$ ipython --no-banner

In [1]: import numpy as np

In [2]: import numpy.linalg as la

In [3]: np.set_printoptions(suppress=True, linewidth=200)

In [4]: m1 = np.array([[0, 0, 0, -4], [0, -1, 0, 0], [4, 0, 0, 0], [0, 0, -3, 0]])

In [5]: print(m1)
[[ 0  0  0 -4]
 [ 0 -1  0  0]
 [ 4  0  0  0]
 [ 0  0 -3  0]]

In [6]: print(round(la.norm(m1[3] - m1[0]), 2))
5.0

In [7]: print(m1[3] @ m1[0])
0

In [8]: print(np.round(la.norm(m1, axis=1), 2))
[4. 1. 4. 3.]

In [9]: print(round(la.norm(m1, 1), 2), round(la.norm(m1, np.inf), 2))
4.0 4.0

In [10]: print(np.round(la.norm(m1[3], 1), 2), np.round(la.norm(m1[3], np.inf), 2))
3.0 3.0

In [11]: print(np.round(la.norm(m1, 2), 2))
4.0

In [12]: B = m1 ** -1
---------------------------------------------------------------------------
ValueError                                Traceback (most recent call last)
Cell In[12], line 1
----> 1 B = m1 ** -1

ValueError: Integers to negative integer powers are not allowed.

In [13]: B = la.invert(m1)
---------------------------------------------------------------------------
AttributeError                            Traceback (most recent call last)
Cell In[13], line 1
----> 1 B = la.invert(m1)

AttributeError: module 'numpy.linalg' has no attribute 'invert'

In [14]: B = la.inv(m1)

In [15]: print(np.round(la.inv(B), 2))
[[-0. -0. -0. -4.]
 [-0. -1. -0. -0.]
 [ 4.  0.  0.  0.]
 [-0. -0. -3. -0.]]

In [16]: hat = np.triu(np.array([[0, 2, 3, 1], [0, 3, 1, 1], [0, 1, 1, 2], [1, 0, 0, 0]]), 1) + np.eye(4)

In [17]: B = hat @ m1 @ la.inv(hat)

In [18]: print(hat @ m1 - m1 @ hat)
[[ 12.  -2.  -3.   0.]
 [  4.   0.  -2.   1.]
 [  0.  -8. -18.  -4.]
 [  0.   0.   0.   6.]]

In [19]: print(np.round(np.poly(B), 2) + 0)
[  1.   1.   0. -48. -48.]

In [20]: E = np.array([[35, 24, 24, 37],
    ...:     [24, 27, 15, 27],
    ...:     [24, 15, 19, 25],
    ...:     [37, 27, 25, 40]])

In [21]: Lm = la.cholesky(E)

In [22]: print(np.round(np.diag(Lm) ** 2, 2))
[35.   10.54  2.34  0.63]

In [23]: print(round(np.prod(np.diag(Lm)) ** 2, 2), round(la.det(E), 2))
540.0 540.0

In [24]: print(Lm.round(2))
[[ 5.92  0.    0.    0.  ]
 [ 4.06  3.25  0.    0.  ]
 [ 4.06 -0.45  1.53  0.  ]
 [ 6.25  0.5  -0.1   0.79]]

In [25]: rng = np.random.default_rng(7102)

In [26]: idx = rng.permutation(4)

In [27]: print(idx)
[1 0 3 2]

In [28]: B = Lm[idx][:, idx]

In [29]: print(np.round(la.det(B), 2), round(la.det(Lm[idx]), 2))
23.24 23.24

In [30]: print(round(float(np.trace(B)), 2))
11.48

In [31]: print(np.round(np.sort(np.abs(la.eigvals(B))), 2))
[0.79 1.53 3.25 5.92]

In [32]: w, evecs = la.eigvalsh(E)
---------------------------------------------------------------------------
ValueError                                Traceback (most recent call last)
Cell In[32], line 1
----> 1 w, evecs = la.eigvalsh(E)

ValueError: too many values to unpack (expected 2)

In [33]: w, evecs = la.eigh(E)

In [34]: print(np.unique(w.round(6) + 0, return_counts=True)[1])
[1 1 1 1]

In [35]: print(w.round(2))
[  0.29   1.84   9.2  109.67]

In [36]: print(np.round(np.abs(evecs[:, -1]), 2))
[0.56 0.43 0.38 0.6 ]

In [37]: print(np.round(la.eigvalsh(E @ E), 2))
[    0.08     3.4     84.63 12026.89]

In [38]: print(np.round(evecs.T @ evecs, 2) + 0)
[[1. 0. 0. 0.]
 [0. 1. 0. 0.]
 [0. 0. 1. 0.]
 [0. 0. 0. 1.]]

In [39]: B = E / np.sqrt((E ** 2).mean(axis=1, keepdims=True))

In [40]: print(np.round(la.norm(B, axis=1), 2))
[2. 2. 2. 2.]

In [41]: M = np.array([[12.84, -13.59, -4.75, 5.26],
    ...:     [-6.79, -3.74, 11.1, 14.72],
    ...:     [0.52, -0.39, 18.63, 7.24],
    ...:     [7.23, -6.33, 17.36, 2.55],
    ...:     [4.68, 1.02, -6.31, 18.36],
    ...:     [-11.19, -12.02, 8.01, -8.13],
    ...:     [13.61, -4.79, 1.68, 13.75],
    ...:     [4.89, 6.35, 18.24, 1.73],
    ...:     [0.44, 8.89, 3.19, -17.62],
    ...:     [-9.11, -13.73, 8.55, -7.44],
    ...:     [-10.22, 8.64, 7.26, 12.96],
    ...:     [-14.92, -6.6, -6.82, -9.35],
    ...:     [16.25, 11.29, 2.5, 1.5],
    ...:     [-0.71, 15.73, 11.47, -4.52]])

In [42]: B = np.c_[M[:, :3] @ np.array([[-1, 1, 4], [-3, 4, -4], [1, -5, 4]]), np.array([1, 1, 0, 0, 2, -1, 2, -2, 2, 2, 2, 1, 2, 2])]

In [43]: print(B.round(2))
[[  23.18  -17.77   86.72    1.  ]
 [  29.11  -77.25   32.2     1.  ]
 [  19.28  -94.19   78.16    0.  ]
 [  29.12 -104.89  123.68    0.  ]
 [ -14.05   40.31  -10.6     2.  ]
 [  55.26  -99.32   35.36   -1.  ]
 [   2.44  -13.95   80.32    2.  ]
 [  -5.7   -60.91   67.12   -2.  ]
 [ -23.92   20.05  -21.04    2.  ]
 [  58.85 -106.78   52.68    2.  ]
 [  -8.44  -11.96  -46.4     2.  ]
 [  27.9    -7.22  -60.56    1.  ]
 [ -47.62   48.91   29.84    2.  ]
 [ -35.01    4.86  -19.88    2.  ]]

In [44]: print(la.matrix_rank(B))
4

In [45]: print(la.matrix_rank(np.c_[M, B]))
5

In [46]: print(np.round(la.lstsq(M, B[:, 0])[0], 2) + 0)
[-1. -3.  1.  0.]

In [47]: W0 = np.load("dump.npy")

In [48]: print(W0)
[[ 1.34 -0.54  0.05  1.74 -1.24  0.88]
 [-0.54  1.22 -1.67  0.13 -0.1   0.72]
 [ 0.05 -1.67 -1.86 -0.4  -0.91  0.27]
 [ 1.74  0.13 -0.4   0.13  0.88 -0.74]
 [-1.24 -0.1  -0.91  0.88 -0.23 -1.86]
 [ 0.88  0.72  0.27 -0.74 -1.86 -1.6 ]]

In [49]: # symmetric, so the eigenvalues are real

In [50]: w, evecs = la.eigh(W0)

In [51]: print(w.round(2))
[-3.   -2.99 -2.    1.99  2.    3.01]

In [52]: print(np.round(la.svd(W0, compute_uv=False), 2))
[3.01 3.   2.99 2.   2.   1.99]

In [53]: print(np.round(evecs.T @ W0 @ evecs, 2) + 0)
[[-3.    0.    0.    0.    0.    0.  ]
 [ 0.   -2.99  0.    0.    0.    0.  ]
 [ 0.    0.   -2.    0.    0.    0.  ]
 [ 0.    0.    0.    1.99  0.    0.  ]
 [ 0.    0.    0.    0.    2.    0.  ]
 [ 0.    0.    0.    0.    0.    3.01]]

In [54]: print(round(w.sum(), 2), np.trace(W0))
-1.0 -1.0

In [55]: print(np.round(evecs.T @ evecs, 2) + 0)
[[1. 0. 0. 0. 0. 0.]
 [0. 1. 0. 0. 0. 0.]
 [0. 0. 1. 0. 0. 0.]
 [0. 0. 0. 1. 0. 0.]
 [0. 0. 0. 0. 1. 0.]
 [0. 0. 0. 0. 0. 1.]]

In [56]: print(np.abs(evecs[:, -1]).round(6).argmax())
0

In [57]: print(np.round(la.eigvalsh(W0 @ W0), 2))
[3.97 4.   4.01 8.95 9.02 9.04]

In [58]: r0 = np.array([6, -8, 6, 3, 4, 4])

In [59]: B = W0 + np.outer(r0, np.eye(6)[1])

In [60]: print(B)
[[ 1.34  5.46  0.05  1.74 -1.24  0.88]
 [-0.54 -6.78 -1.67  0.13 -0.1   0.72]
 [ 0.05  4.33 -1.86 -0.4  -0.91  0.27]
 [ 1.74  3.13 -0.4   0.13  0.88 -0.74]
 [-1.24  3.9  -0.91  0.88 -0.23 -1.86]
 [ 0.88  4.72  0.27 -0.74 -1.86 -1.6 ]]

In [61]: print(round(float(la.det(B) / la.det(W0)), 2), round(float(1 + la.solve(W0, r0)[1]), 2))
-3.04 -3.04

In [62]: O, evecs = la.qr(W0[:, :3])[0], la.qr(W0[:, 3:])[0]

In [63]: sv = la.svd(O.T @ evecs, compute_uv=False)

In [64]: print(round(la.norm(O @ O.T - evecs @ evecs.T, 2), 2))
1.0

In [65]: idx = rng.permutation(6)

In [66]: print(idx)
[2 1 4 0 5 3]

In [67]: B = W0[idx][:, idx]

In [68]: print(np.trace(B))
-1.0

In [69]: print(np.allclose(B, W0))
False

In [70]: print(np.round(la.det(B), 2), round(la.det(W0[idx]), 2))
-215.65 -215.65

In [71]: print(B)
[[-1.86 -1.67 -0.91  0.05  0.27 -0.4 ]
 [-1.67  1.22 -0.1  -0.54  0.72  0.13]
 [-0.91 -0.1  -0.23 -1.24 -1.86  0.88]
 [ 0.05 -0.54 -1.24  1.34  0.88  1.74]
 [ 0.27  0.72 -1.86  0.88 -1.6  -0.74]
 [-0.4   0.13  0.88  1.74 -0.74  0.13]]

In [72]: w, evecs = la.eigh(W0)

In [73]: vec = np.array([-9, -7, 9, 7, 2, 9])

In [74]: print(round(float(vec @ W0 @ vec / (vec @ vec)), 2), np.round(w[0], 2), np.round(w[-1], 2))
-1.64 -3.0 3.01

In [75]: print((np.sign(evecs[:, -1].round(6)) == np.sign(evecs[0, -1].round(6))).astype(int))
[1 0 1 1 0 1]

In [76]: print(np.round(la.eigvalsh(W0[1:, 1:]), 2))
[-3.   -2.84 -0.62  1.99  2.12]

In [77]: arr = np.load("case19.npy")

In [78]: print(arr)
[[ 0  0  0  0 -2]
 [-2 -2  0  0  0]
 [ 2  0  0  0  0]
 [ 0  0  2 -1 -1]
 [ 0  0  1 -1  0]
 [ 0  0  0  0  0]]

In [79]: vec = np.array([1, -2, -2, 2, 0])

In [80]: print(arr @ np.eye(5)[2])
[0. 0. 0. 2. 1. 0.]

In [81]: print((arr * vec).sum(axis=1))
[ 0  2  2 -6 -4  0]

In [82]: print(la.norm(arr @ vec) <= la.norm(arr, 2) * la.norm(vec) + 1e-9)
True

In [83]: print(np.sign((arr @ vec).round(6)))
[ 0  1  1 -1 -1  0]

In [84]: print(arr @ np.ones(5))
[-2. -4.  2.  0.  0.  0.]

In [85]: print((arr @ vec).argmax())
1

In [86]: print(arr @ vec)
[ 0  2  2 -6 -4  0]
